$ python -q
>>> import numpy as np
>>> import numpy.linalg as la
>>> np.set_printoptions(suppress=True, linewidth=140)
>>> E = np.array([[4.0, 3.0, 0.0, 0.0],
...     [3.0, -4.0, 3.0, 0.0],
...     [0.0, 3.0, 1.0, 3.0],
...     [0.0, 0.0, 3.0, 5.0]])
>>> # symmetric, so the eigenvalues are real
>>> print(round(la.eigvalsh(E).min(), 2))
-6.27
>>> print(np.all(la.eigvalsh(E) > 0))
False
>>> ev, evecs = la.eig(E)
>>> print(np.round(np.sort(la.eigvals(E @ E)), 2))
[ 0.14 25.   39.28 47.58]
>>> print(ev.round(2))
[-6.27  0.37  5.    6.9 ]
>>> print(round(np.prod(ev), 2))
-80.0
>>> print(np.round(np.sort(la.eigvals(E.T)), 2))
[-6.27  0.37  5.    6.9 ]
>>> print(np.round(E @ evecs[:, 0] - ev[0] * evecs[:, 0], 2) + 0)
[0. 0. 0. 0.]
>>> ev, evecs = la.eigh(E)
>>> x0 = np.array([-6, 2, 8, 1])
>>> print(np.abs(E).sum(axis=1).max(), round(np.abs(ev).max(), 2))
10.0 6.9
>>> print(np.round(la.eigvalsh(E[1:, 1:]), 2))
[-5.57  0.76  6.81]
>>> print(np.round(evecs * np.maximum(ev, 0) @ evecs.T, 2))
[[ 4.41  1.61  0.65 -0.17]
 [ 1.61  0.76  0.79  0.59]
 [ 0.65  0.79  2.02  2.73]
 [-0.17  0.59  2.73  5.07]]
>>> Q = E.astype(float).copy()
>>> for j in range(4):
...     Q[:, j] -= Q[:, :j] @ (Q[:, :j].T @ Q[:, j])
...     Q[:, j] /= la.norm(Q[:, j])
... 
>>> print(Q.round(2))
[[ 0.8   0.51 -0.18  0.25]
 [ 0.6  -0.69  0.24 -0.34]
 [ 0.    0.51  0.49 -0.7 ]
 [ 0.    0.    0.82  0.57]]
>>> print(np.round(Q.T @ E, 2) + 0)
[[ 5.    0.    1.8   0.  ]
 [ 0.    5.83 -1.54  1.54]
 [ 0.    0.    3.66  5.57]
 [ 0.    0.    0.    0.75]]
>>> print(np.round(Q.T @ Q, 2) + 0)
[[1. 0. 0. 0.]
 [0. 1. 0. 0.]
 [0. 0. 1. 0.]
 [0. 0. 0. 1.]]
>>> print(np.round(la.pinv(Q), 2) + 0)
[[ 0.8   0.6   0.    0.  ]
 [ 0.51 -0.69  0.51  0.  ]
 [-0.18  0.24  0.49  0.82]
 [ 0.25 -0.34 -0.7   0.57]]
>>> print(np.round(la.norm(Q, axis=0), 2))
[1. 1. 1. 1.]
>>> X = np.array([[0, 3, 3],
...     [0, 0, 0],
...     [0, 0, 0],
...     [0, 0, 0],
...     [0, 3, 3],
...     [0, 3, 3],
...     [0, 0, 0],
...     [0, 0, 0],
...     [0, 3, 3],
...     [0, 0, 0]])
>>> print(X)
[[0 3 3]
 [0 0 0]
 [0 0 0]
 [0 0 0]
 [0 3 3]
 [0 3 3]
 [0 0 0]
 [0 0 0]
 [0 3 3]
 [0 0 0]]
>>> rk = la.matrix_rank(X)
>>> print(rk)
1
>>> ns = la.svd(X)[2][rk:].T
>>> print(np.allclose(X @ ns, 0))
True
>>> print([int(la.matrix_rank(X[:i])) for i in range(1, len(X) + 1)])
[1, 1, 1, 1, 1, 1, 1, 1, 1, 1]
>>> print(np.round(ns @ ns.T, 2))
[[ 1.   0.   0. ]
 [ 0.   0.5 -0.5]
 [ 0.  -0.5  0.5]]
>>> print([int(la.matrix_rank(np.delete(X, i, axis=0))) for i in range(10)])
[1, 1, 1, 1, 1, 1, 1, 1, 1, 1]
>>> print(la.matrix_rank(X.T @ X), la.matrix_rank(X @ X.T))
1 1
